$ ipython --no-banner

In [1]: import numpy as np

In [2]: import numpy.linalg as la

In [3]: np.set_printoptions(precision=2, suppress=True, linewidth=160, sign=" ")

In [4]: def tidy(a):
   ...:     return np.round(a, 2) + 0
   ...: 

In [5]: F = np.loadtxt("x.csv", delimiter=",")

In [6]: print(F)
[[ 0.6   0.29 -2.29  1.91]
 [-1.01 -0.66  2.51  1.14]
 [-2.05  1.92  2.07 -0.95]
 [-2.13  0.56 -2.52  0.57]
 [ 1.08  1.06  0.93 -0.3 ]]

In [7]: out = np.array([[-3, 2, 3], [2, -3, 0]])

In [8]: W2 = np.kron(out, F)

In [9]: print(W2.shape)
(10, 12)

In [10]: out = F / np.sqrt((F ** 2).mean(axis=1, keepdims=True))

In [11]: print(tidy(la.norm(out, axis=1)))
[ 2.  2.  2.  2.  2.]

In [12]: print(la.matrix_rank(out) == la.matrix_rank(F))
True

In [13]: t3 = np.stack([F, -2 * F, F[::-1]])

In [14]: print(la.matrix_rank(t3))
[ 4  4  4]

In [15]: print(tidy(la.norm(t3, axis=(1, 2))))
[  6.8  13.6   6.8]

In [16]: print(tidy(np.einsum("bij,cij->bc", t3, t3)))
[[ 46.24 -92.48   1.79]
 [-92.48 184.95  -3.59]
 [  1.79  -3.59  46.24]]

In [17]: print(tidy(t3.sum(axis=0)))
[[ 0.48  0.77  3.22 -2.21]
 [-1.12  1.22 -5.03 -0.57]
 [ 0.    0.    0.    0.  ]
 [ 1.12 -1.22  5.03  0.57]
 [-0.48 -0.77 -3.22  2.21]]

In [18]: rng = np.random.default_rng(8695)

In [19]: lab = rng.integers(0, 2, 8)

In [20]: A = (lab[:, None] == lab) * -1 + np.eye(8)

In [21]: print(A)
[[ 0.  0. -1. -1. -1.  0. -1.  0.]
 [ 0.  0.  0.  0.  0. -1.  0. -1.]
 [-1.  0.  0. -1. -1.  0. -1.  0.]
 [-1.  0. -1.  0. -1.  0. -1.  0.]
 [-1.  0. -1. -1.  0.  0. -1.  0.]
 [ 0. -1.  0.  0.  0.  0.  0. -1.]
 [-1.  0. -1. -1. -1.  0.  0.  0.]
 [ 0. -1.  0.  0.  0. -1.  0.  0.]]

In [22]: # 2 blocks once reordered

In [23]: x = np.array([1, 0, 2, -1, 1, 2, 1, 0])

In [24]: print((A @ x).argmax())
5

In [25]: print(A @ np.eye(8)[7])
[ 0. -1.  0.  0.  0. -1.  0.  0.]

In [26]: print(A * x)
[[ 0.  0. -2.  1. -1.  0. -1.  0.]
 [ 0.  0.  0. -0.  0. -2.  0. -0.]
 [-1.  0.  0.  1. -1.  0. -1.  0.]
 [-1.  0. -2. -0. -1.  0. -1.  0.]
 [-1.  0. -2.  1.  0.  0. -1.  0.]
 [ 0. -0.  0. -0.  0.  0.  0. -0.]
 [-1.  0. -2.  1. -1.  0.  0.  0.]
 [ 0. -0.  0. -0.  0. -2.  0.  0.]]

In [27]: print((A * x).sum(axis=1))
[-3. -2. -2. -5. -3.  0. -3. -2.]

In [28]: print(np.sign((A @ x).round(6)))
[-1. -1. -1. -1. -1.  0. -1. -1.]

In [29]: print(la.norm(A @ x) <= la.norm(A, 2) * la.norm(x) + 1e-9)
True

In [30]: print(np.all(la.eigvalsh(A) > 0))
False

In [31]: print(tidy(la.eigvalsh(A).min()))
-4.0

In [32]: try:
    ...:     la.cholesky(A)
    ...: except la.LinAlgError as e:
    ...:     print(e)
    ...: 
Matrix is not positive definite

In [33]: w, vecs = la.eigh(A)

In [34]: x = np.array([0, 3, 2, 1, 0, 2, 0, 1])

In [35]: print(tidy(vecs * np.maximum(w, 0) @ vecs.T))
[[ 0.8   0.   -0.2  -0.2  -0.2   0.   -0.2   0.  ]
 [ 0.    0.67  0.    0.    0.   -0.33  0.   -0.33]
 [-0.2   0.    0.8  -0.2  -0.2   0.   -0.2   0.  ]
 [-0.2   0.   -0.2   0.8  -0.2   0.   -0.2   0.  ]
 [-0.2   0.   -0.2  -0.2   0.8   0.   -0.2   0.  ]
 [ 0.   -0.33  0.    0.    0.    0.67  0.   -0.33]
 [-0.2   0.   -0.2  -0.2  -0.2   0.    0.8   0.  ]
 [ 0.   -0.33  0.    0.    0.   -0.33  0.    0.67]]

In [36]: print(tidy(x @ A @ x / (x @ x)), w[0], tidy(w[-1]))
-1.37 -4.0 1.0

In [37]: print(x @ A @ x)
-26.0

In [38]: sigma = 10 * 0.2 ** np.arange(5)

In [39]: q, _ = la.qr(np.array([[-0.4, 1.4, 1.0, -0.1, 1.6],
    ...:     [-0.9, 0.3, 0.5, 1.7, -0.1],
    ...:     [-0.5, 0.4, -0.2, 0.4, -1.6],
    ...:     [-1.4, -2.0, -0.3, 0.8, -0.6],
    ...:     [-3.6, 0.1, -0.3, -0.6, 0.2]]))

In [40]: feats = rng.normal(size=(34, 5)) * sigma @ q

In [41]: print(tidy(feats))
[[  2.17  12.35 -13.21  -6.77   8.17]
 [ -0.93  -4.53   4.85   1.9   -2.94]
 [ -2.01 -12.84  13.08   8.36  -9.5 ]
 [  0.59   4.55  -4.37  -3.64   3.94]
 [ -2.06 -11.23  11.66   5.65  -7.7 ]
 [  0.38   7.28  -6.76  -7.68   6.22]
 [  1.01   7.73  -7.88  -6.04   5.86]
 [ -0.2   -0.81   0.37   0.01  -1.19]
 [ -0.12  -0.21   0.4   -0.37   0.3 ]
 [  0.81   3.46  -3.7   -0.98   2.24]
 [  1.66   5.35  -6.28   0.27   2.29]
 [  0.66   3.2   -2.96  -0.72   2.25]
 [ -0.21  -2.02   2.55   2.04  -1.06]
 [  0.74   0.61  -1.77   2.12  -1.17]
 [  1.57   6.08  -7.31  -1.43   2.88]
 [ -2.08  -8.89  10.14   2.53  -4.52]
 [ -0.48  -1.87   2.46   0.55  -0.64]
 [ -0.08  -2.56   2.22   3.06  -2.49]
 [ -1.73  -6.57   7.83   0.98  -2.72]
 [  0.37   3.36  -3.79  -3.26   2.38]
 [  0.23  -0.48  -0.71   1.41  -1.87]
 [  1.49   7.69  -8.52  -3.9    4.79]
 [  0.09   1.47  -1.45  -1.53   1.24]
 [ -0.9   -5.22   5.2    3.02  -4.09]
 [ -0.34   2.14  -1.21  -4.08   3.01]
 [  0.04  -0.74   0.14   0.84  -1.24]
 [  1.25   4.75  -5.14  -0.94   3.04]
 [ -0.52  -3.31   3.55   2.42  -2.41]
 [  0.65   4.28  -4.42  -2.82   2.92]
 [  1.52   6.98  -7.97  -2.93   3.91]
 [  0.78   0.43  -1.34   2.64  -1.15]
 [ -0.32  -1.4    1.65   0.62  -0.82]
 [  0.22   0.67  -0.54   0.21   0.55]
 [ -1.05  -2.53   3.61  -1.02  -0.48]]

In [42]: q, r_ = la.qr(feats)

In [43]: print(q.shape, r_.shape)
(34, 5) (5, 5)

In [44]: print(tidy(abs(r_[0, 0])), tidy(la.norm(feats[:, 0])))
6.29 6.29

In [45]: out = feats / la.norm(feats, axis=1, keepdims=True)

In [46]: C2 = out @ out.T

In [47]: print(tidy(np.degrees(np.arccos(np.clip(C2[0, 29], -1, 1)))))
6.16

In [48]: print(tidy(la.norm(out, axis=1)))
[ 1.  1.  1.  1.  1.  1.  1.  1.  1.  1.  1.  1.  1.  1.  1.  1.  1.  1.  1.  1.  1.  1.  1.  1.  1.  1.  1.  1.  1.  1.  1.  1.  1.  1.]

In [49]: print((C2 - 2 * np.eye(34)).round(6).argmax(axis=1))
[ 21   4  27   6   1  22   3  25  33  26  14   9  27  30  26  31  18  27  15   6  25   0   5   2   5  17   9   2   0  21  13   1  11  18]

In [50]: q, vecs = la.qr(feats[:, :1])[0], la.qr(feats[:, 1:])[0]

In [51]: sigma = la.svd(q.T @ vecs, compute_uv=False)

In [52]: print(tidy(sigma))
[ 1.]

In [53]: print((sigma > 0.9).sum())
1

In [54]: print(tidy(np.degrees(np.arccos(sigma.clip(0, 1)))))
[ 1.01]

In [55]: out = np.array([[-2, 2, 1, 1], [-3, 3, 2, 0], [-1, -1, 1, 3], [1, -2, -2, -3]])

In [56]: arr = np.tril(out)

In [57]: print(arr)
[[-2  0  0  0]
 [-3  3  0  0]
 [-1 -1  1  0]
 [ 1 -2 -2 -3]]

In [58]: # triangular

In [59]: r0, g = arr[3], arr[1]

In [60]: print(r0 @ r0)
18

In [61]: pr = (r0 @ g) / (r0 @ r0) * r0

In [62]: print((g - pr) @ r0)
0.0

In [63]: print(tidy(la.norm(r0 + g) ** 2 + la.norm(r0 - g) ** 2))
72.0

In [64]: print(la.matrix_rank(np.outer(r0, g)))
1

In [65]: x = np.array([3, 3, 0, 2])

In [66]: print(np.einsum("ij,j->i", arr, x))
[-6  0 -6 -9]

In [67]: print((arr @ x).argmax())
1

In [68]: print((arr * x).sum(axis=1))
[-6  0 -6 -9]

In [69]: print(np.sign((arr @ x).round(6)))
[-1  0 -1 -1]

In [70]: print(arr * x)
[[-6  0  0  0]
 [-9  9  0  0]
 [-3 -3  0  0]
 [ 3 -6  0 -6]]

In [71]: print(tidy(la.norm(arr[0], 1)), tidy(la.norm(arr[0], np.inf)))
2.0 2.0

In [72]: print(tidy(la.norm(arr, 1)), tidy(la.norm(arr, np.inf)))
7.0 8.0

In [73]: print(tidy(la.norm(arr, 2)))
5.33

In [74]: r0 = np.array([-8, 4, 8])

In [75]: print(np.convolve(arr[1], r0))
[ 24 -36 -12  24   0   0]

In [76]: mat = np.array([[0, 4, 0, 1], [-4, 0, -3, -2], [0, 3, 0, 0], [-1, 2, 0, 0]])

In [77]: print(mat)
[[ 0  4  0  1]
 [-4  0 -3 -2]
 [ 0  3  0  0]
 [-1  2  0  0]]

In [78]: # skew, so no eigenvalue has a real part

In [79]: out = np.array([[-4, -7], [-4, -6], [-7, 9], [-5, 8]])

In [80]: print(out.T @ mat.T)
[[-21  47 -12  -4]
 [-16 -15 -18  -5]]

In [81]: print(np.einsum("ik,kj->ji", mat, out))
[[-21  47 -12  -4]
 [-16 -15 -18  -5]]

In [82]: print(la.matrix_rank(mat @ out))
2

In [83]: print(np.einsum("ik,kj->ij", mat, out))
[[-21 -16]
 [ 47 -15]
 [-12 -18]
 [ -4  -5]]

In [84]: print(la.matrix_rank(np.vstack([mat, out.T])))
4

In [85]: print(mat @ out)
[[-21 -16]
 [ 47 -15]
 [-12 -18]
 [ -4  -5]]

In [86]: print(np.einsum("ij->j", mat))
[-5  9 -3 -1]

In [87]: M = np.triu(rng.random((9, 9)) < 0.3, 1).astype(int)

In [88]: M = M + M.T

In [89]: print(M)
[[ 0  0  0  0  0  1  1  0  0]
 [ 0  0  0  1  0  1  0  1  0]
 [ 0  0  0  1  0  0  0  0  0]
 [ 0  1  1  0  1  0  0  0  0]
 [ 0  0  0  1  0  0  0  1  0]
 [ 1  1  0  0  0  0  1  1  1]
 [ 1  0  0  0  0  1  0  0  0]
 [ 0  1  0  0  1  1  0  0  1]
 [ 0  0  0  0  0  1  0  1  0]]

In [90]: print(tidy(la.norm(M, 2) / la.norm(M)))
0.64

In [91]: data = np.loadtxt("w.csv", delimiter=",")

In [92]: print(data)
[[ 39.   0.  -3.  -1.   2.   2.  -1.  -3.  -1.]
 [  3.  13.   2.   1.   0.  -2.  -2.   3.   2.]
 [ -3.   0.  16.  -3.   0.   2.  -3.   1.  -2.]
 [  1.   1.   3.  42.  -3.  -1.  -2.   3.   1.]
 [ -1.   3.  -2.  -1.  45.   1.   3.   2.   0.]
 [  0.   1.  -2.   1.   3.  17.  -3.   0.   2.]
 [  1.   2.   2.  -2.  -3.   1.  28.  -3.   3.]
 [  2.  -1.   2.  -3.   0.   1.   2.   4.   2.]
 [  2.   2.   1.   2.  -3.   3.  -3.  -1. -21.]]

In [93]: out = np.array([[1, -5, -1],
    ...:     [-4, -4, 3],
    ...:     [-3, -3, 0],
    ...:     [3, -3, 5],
    ...:     [-3, 2, 0],
    ...:     [1, 2, 1],
    ...:     [-3, 1, -4],
    ...:     [-4, 5, 5],
    ...:     [3, 0, 4]])

In [94]: print(data @ out)
[[  53. -191.  -57.]
 [ -54.  -67.   70.]
 [ -59.  -18.   -1.]
 [ 119. -139.  238.]
 [-161.  107.    4.]
 [  28.   36.   45.]
 [ -72.   -4. -119.]
 [ -24.   21.    1.]
 [ -41.  -35.  -60.]]

In [95]: print(la.matrix_rank(np.vstack([data, out.T])))
9

In [96]: print(out.T @ data.T)
[[  53.  -54.  -59.  119. -161.   28.  -72.  -24.  -41.]
 [-191.  -67.  -18. -139.  107.   36.   -4.   21.  -35.]
 [ -57.   70.   -1.  238.    4.   45. -119.    1.  -60.]]

In [97]: print(np.einsum("ij,ij->i", data, data))
[ 1550.   204.   292.  1799.  2054.   317.   825.    43.   482.]

In [98]: print(la.matrix_rank(data @ out))
3

In [99]: print(np.vstack([data, out.T]).shape)
(12, 9)

In [100]: out = data + rng.integers(-2, 3, (9, 8)) @ rng.integers(-2, 3, (8, 9))

In [101]: print(out)
[[ 44.  -8.  19.  -5.  10.   2.  -1.  -3.   3.]
 [ -3.  16.  10.  -4.  -4.  -8.  -6.   5.   7.]
 [-11.  -2.   6.  -9.  -1.  -1.  12.   9.   0.]
 [  4.   3.  -5.  49.  -3.   1. -10.  -1.  -5.]
 [  4.   9.  -2.   3.  30.   6.   3.   3.   1.]
 [  4.   3.   7.  -5.   0.  21.   1.   4.   6.]
 [  6.  -7.  10.   2.   4.   6.  32.  -8.   9.]
 [  5.  -4.   3. -12.  12.  10.   7.   6.   7.]
 [  4.  -7.   3.   9.   1.   3.  -5.  -3. -22.]]

In [102]: print(out - data)
[[  5.  -8.  22.  -4.   8.   0.   0.   0.   4.]
 [ -6.   3.   8.  -5.  -4.  -6.  -4.   2.   5.]
 [ -8.  -2. -10.  -6.  -1.  -3.  15.   8.   2.]
 [  3.   2.  -8.   7.   0.   2.  -8.  -4.  -6.]
 [  5.   6.   0.   4. -15.   5.   0.   1.   1.]
 [  4.   2.   9.  -6.  -3.   4.   4.   4.   4.]
 [  5.  -9.   8.   4.   7.   5.   4.  -5.   6.]
 [  3.  -3.   1.  -9.  12.   9.   5.   2.   5.]
 [  2.  -9.   2.   7.   4.   0.  -2.  -2.  -1.]]
